$ python -q
>>> import numpy as np
>>> np.set_printoptions(precision=2, suppress=True, linewidth=160, floatmode="fixed")
>>> K = np.load("dump.npy")
>>> K
array([[ 1.00,  2.00, -2.00, -1.00,  0.00,  0.00],
       [ 0.00, -2.00,  0.00,  2.00,  1.00,  0.00],
       [-2.00,  1.00,  1.00,  1.00,  2.00,  0.00],
       [ 1.00,  1.00,  1.00,  1.00,  1.00,  0.00],
       [ 2.00, -2.00,  2.00,  1.00, -2.00,  0.00],
       [ 0.00,  0.00,  0.00,  0.00,  0.00, -3.00]])
>>> rng = np.random.default_rng(64)
>>> idx = rng.permutation(6)
>>> idx
array([4, 2, 0, 5, 1, 3])
>>> Y = K[idx][:, idx]
>>> np.sort(np.abs(np.linalg.eigvals(Y)))
array([0.37, 2.40, 3.00, 3.00, 3.34, 3.34])
>>> np.allclose(Y, K)
False
>>> Y
array([[-2.00,  2.00,  2.00,  0.00, -2.00,  1.00],
       [ 2.00,  1.00, -2.00,  0.00,  1.00,  1.00],
       [ 0.00, -2.00,  1.00,  0.00,  2.00, -1.00],
       [ 0.00,  0.00,  0.00, -3.00,  0.00,  0.00],
       [ 1.00,  0.00,  0.00,  0.00, -2.00,  2.00],
       [ 1.00,  1.00,  1.00,  0.00,  1.00,  1.00]])
>>> W1 = np.array([[0, 0, 3, 5, 7, 0],
...     [9, 3, 8, 6, 8, 2],
...     [0, 7, 9, 5, 2, 8],
...     [1, 2, 6, 6, 7, 3],
...     [0, 4, 2, 6, 1, 8],
...     [3, 5, 0, 1, 5, 3]])
>>> b = np.array([-7, 7, 3, 6, -5, -5])
>>> H = np.maximum(Y @ W1 + b, 0)
>>> np.linalg.matrix_rank(H)
np.int64(6)
>>> (H > 0).astype(int)
array([[1, 1, 1, 1, 1, 1],
       [1, 1, 1, 1, 1, 0],
       [0, 1, 0, 1, 0, 1],
       [0, 1, 0, 0, 0, 0],
       [0, 1, 1, 1, 1, 0],
       [1, 1, 1, 1, 1, 1]])
>>> (H > 0).mean(axis=0)
array([0.50, 1.00, 0.67, 0.83, 0.67, 0.50])
>>> C = np.array([[4, 1], [2, 3], [1, 5], [2, 3], [4, 1], [2, 3]])
>>> (H @ C).round(6).argmax(axis=1)
array([1, 0, 1, 1, 0, 1])
